% python3 -q
>>> import numpy as np
>>> np.set_printoptions(suppress=True, linewidth=100)
>>> rd = lambda a: np.round(a, 2) + 0
>>> J = np.load("m.npy")
>>> J
array([[ 2,  3,  1, -1,  3,  3,  0,  1],
       [-1,  1,  2,  1, -1,  1,  1, -1],
       [ 1, -3,  3,  0,  1, -1, -3,  0],
       [ 1, -3,  3,  0,  1, -1, -3,  0],
       [ 0, -1,  0,  1, -2, -3, -2,  0],
       [-3, -1,  1,  3, -2,  1,  0,  1],
       [ 0, -3,  3,  2,  2,  2,  2,  1],
       [ 3,  3, -2,  0,  1,  1, -3, -3],
       [-1,  1,  0,  1,  1,  0,  0,  3],
       [ 1, -2,  0,  1, -2, -2,  0,  0],
       [ 0, -2,  0,  1, -1,  3, -2,  1]])
>>> hat = J @ np.linalg.solve(J.T @ J, J.T)
>>> rd(np.linalg.eigvalsh(hat))
array([0., 0., 0., 1., 1., 1., 1., 1., 1., 1., 1.])
>>> W0 = np.load("sample16.npy")
>>> W0
array([[ 0,  0,  0,  0,  0,  0,  0],
       [ 0,  0,  0,  0,  0,  0,  0],
       [ 0,  0,  0,  0,  0,  0,  1],
       [ 0,  0,  0,  0,  0, -1,  0],
       [ 0,  0,  0,  0,  0,  0,  0],
       [ 0,  0,  0, -2,  0,  0,  0],
       [ 0,  0,  0,  0,  0,  0,  0]])
>>> rd(np.sort(np.abs(np.linalg.eigvals(W0))))
array([0.  , 0.  , 0.  , 0.  , 0.  , 1.41, 1.41])
>>> W0 @ W0
array([[0, 0, 0, 0, 0, 0, 0],
       [0, 0, 0, 0, 0, 0, 0],
       [0, 0, 0, 0, 0, 0, 0],
       [0, 0, 0, 2, 0, 0, 0],
       [0, 0, 0, 0, 0, 0, 0],
       [0, 0, 0, 0, 0, 2, 0],
       [0, 0, 0, 0, 0, 0, 0]])
>>> rd(np.linalg.det(W0))
np.float64(0.0)
>>> np.linalg.matrix_power(W0, 3)
array([[ 0,  0,  0,  0,  0,  0,  0],
       [ 0,  0,  0,  0,  0,  0,  0],
       [ 0,  0,  0,  0,  0,  0,  0],
       [ 0,  0,  0,  0,  0, -2,  0],
       [ 0,  0,  0,  0,  0,  0,  0],
       [ 0,  0,  0, -4,  0,  0,  0],
       [ 0,  0,  0,  0,  0,  0,  0]])
>>> U, sv, vt = np.linalg.svd(W0)
>>> vecs = vt[:(sv > 1e-8).sum()]
>>> rng = np.random.default_rng(845)
>>> x0 = W0[5] + -3 * W0[6] + rng.integers(2) * np.eye(7)[4]
>>> x0
array([ 0.,  0.,  0., -2.,  0.,  0.,  0.])
>>> np.linalg.matrix_rank(np.vstack([W0, x0]))
np.int64(3)
>>> X = np.load("layer17.npy")
>>> rd(X)
array([[-0.25, -0.03, -0.08, -0.37,  0.89, -0.04],
       [ 0.2 ,  0.  , -0.58,  0.05,  0.06,  0.79],
       [-0.45,  0.07, -0.52, -0.56, -0.41, -0.2 ],
       [ 0.69,  0.48,  0.07, -0.53,  0.  , -0.09],
       [ 0.4 , -0.87, -0.1 , -0.25, -0.04, -0.15],
       [-0.25, -0.13,  0.61, -0.46, -0.18,  0.55]])
>>> rd(np.linalg.pinv(X))
array([[-0.25,  0.2 , -0.45,  0.69,  0.4 , -0.25],
       [-0.03,  0.  ,  0.07,  0.48, -0.87, -0.13],
       [-0.08, -0.58, -0.52,  0.07, -0.1 ,  0.61],
       [-0.37,  0.05, -0.56, -0.53, -0.25, -0.46],
       [ 0.89,  0.06, -0.41,  0.  , -0.04, -0.18],
       [-0.04,  0.79, -0.2 , -0.09, -0.15,  0.55]])
>>> rd(np.linalg.norm(X, axis=0))
array([1., 1., 1., 1., 1., 1.])
>>> rd(X[:, 3] @ X[:, 0])
np.float64(0.0)
>>> x0 = np.array([6, 1, -3, 2, -2, 1])
>>> y = X @ x0
>>> c, lr = np.zeros(6), 1 / np.linalg.norm(X, 2) ** 2
>>> for i in range(25):
...     c -= lr * X.T @ (X @ c - y)
...     if i % 5 == 0: print(i, round(np.linalg.norm(X @ c - y), 2))
... 
0 0.0
5 0.0
10 0.0
15 0.0
20 0.0
>>> rd(np.linalg.cond(X))
np.float64(1.0)
>>> np.allclose(X, X.T)
False
>>> np.allclose(X @ X.T, X.T @ X)
True
>>> A2 = np.linalg.inv(X)
>>> rd(np.linalg.inv(A2))
array([[-0.25, -0.03, -0.08, -0.37,  0.89, -0.04],
       [ 0.2 ,  0.  , -0.58,  0.05,  0.06,  0.79],
       [-0.45,  0.07, -0.52, -0.56, -0.41, -0.2 ],
       [ 0.69,  0.48,  0.07, -0.53,  0.  , -0.09],
       [ 0.4 , -0.87, -0.1 , -0.25, -0.04, -0.15],
       [-0.25, -0.13,  0.61, -0.46, -0.18,  0.55]])
>>> rd(np.linalg.det(X) * np.linalg.det(A2))
np.float64(1.0)
>>> rd(A2)
array([[-0.25,  0.2 , -0.45,  0.69,  0.4 , -0.25],
       [-0.03,  0.  ,  0.07,  0.48, -0.87, -0.13],
       [-0.08, -0.58, -0.52,  0.07, -0.1 ,  0.61],
       [-0.37,  0.05, -0.56, -0.53, -0.25, -0.46],
       [ 0.89,  0.06, -0.41,  0.  , -0.04, -0.18],
       [-0.04,  0.79, -0.2 , -0.09, -0.15,  0.55]])
>>> np.allclose(A2, X.T)
True
>>> U, sv, vt = np.linalg.svd(X, full_matrices=False)
>>> rd(np.sqrt((sv ** 2).sum())), rd(np.linalg.norm(X))
(np.float64(2.45), np.float64(2.45))
>>> rd(vt @ vt.T)
array([[1., 0., 0., 0., 0., 0.],
       [0., 1., 0., 0., 0., 0.],
       [0., 0., 1., 0., 0., 0.],
       [0., 0., 0., 1., 0., 0.],
       [0., 0., 0., 0., 1., 0.],
       [0., 0., 0., 0., 0., 1.]])
>>> U.shape, sv.shape, vt.shape
((6, 6), (6,), (6, 6))
>>> rd(U.T @ X @ vt.T)
array([[1., 0., 0., 0., 0., 0.],
       [0., 1., 0., 0., 0., 0.],
       [0., 0., 1., 0., 0., 0.],
       [0., 0., 0., 1., 0., 0.],
       [0., 0., 0., 0., 1., 0.],
       [0., 0., 0., 0., 0., 1.]])
>>> (sv > 1e-8).sum()
np.int64(6)
>>> rd(sv / sv[0])
array([1., 1., 1., 1., 1., 1.])
>>> rd(U.T @ U)
array([[1., 0., 0., 0., 0., 0.],
       [0., 1., 0., 0., 0., 0.],
       [0., 0., 1., 0., 0., 0.],
       [0., 0., 0., 1., 0., 0.],
       [0., 0., 0., 0., 1., 0.],
       [0., 0., 0., 0., 0., 1.]])
